>>> import numpy as np
>>> import numpy.linalg as la
>>> np.set_printoptions(precision=3, suppress=True, linewidth=160)
>>> feats = np.loadtxt("run11.csv", delimiter=",")
>>> print(feats)
[[0. 0. 0. 0. 1.]
 [0. 0. 0. 0. 3.]
 [0. 0. 0. 0. 5.]
 [0. 0. 0. 0. 4.]
 [1. 3. 5. 4. 0.]]
>>> U, sv, VT = la.svd(feats)
>>> evecs = VT[:(sv > 1e-8).sum()]
>>> rng = np.random.default_rng(76)
>>> x = feats[3] + -1 * feats[0] + rng.integers(2) * np.eye(5)[1]
>>> print(x)
[0. 1. 0. 0. 3.]
>>> print(la.matrix_rank(np.vstack([feats, x])))
3
>>> print(np.allclose(evecs.T @ evecs @ x, x))
False
>>> print(evecs.T @ evecs)
[[0.02  0.059 0.098 0.078 0.   ]
 [0.059 0.176 0.294 0.235 0.   ]
 [0.098 0.294 0.49  0.392 0.   ]
 [0.078 0.235 0.392 0.314 0.   ]
 [0.    0.    0.    0.    1.   ]]
>>> M2 = feats / np.sqrt((feats ** 2).mean(axis=1, keepdims=True))
>>> print(la.matrix_rank(M2) == la.matrix_rank(feats))
True
>>> print(np.allclose(feats, feats.T))
True
>>> print(feats @ feats)
[[ 1.  3.  5.  4.  0.]
 [ 3.  9. 15. 12.  0.]
 [ 5. 15. 25. 20.  0.]
 [ 4. 12. 20. 16.  0.]
 [ 0.  0.  0.  0. 51.]]
>>> print(np.round(np.sort(np.abs(la.eigvals(feats))), 3) + 0)
[0.    0.    0.    7.141 7.141]
>>> print(round(float(la.det(feats)), 3))
0.0
>>> assert feats == feats.T
Traceback (most recent call last):
  File "<python-input-19>", line 1, in <module>
    assert feats == feats.T
           ^^^^^^^^^^^^^^^^
ValueError: The truth value of an array with more than one element is ambiguous. Use a.any() or a.all()
>>> print(np.trace(feats))
0.0
>>> print(la.matrix_power(feats, 4))
[[  51.  153.  255.  204.    0.]
 [ 153.  459.  765.  612.    0.]
 [ 255.  765. 1275. 1020.    0.]
 [ 204.  612. 1020.  816.    0.]
 [   0.    0.    0.    0. 2601.]]
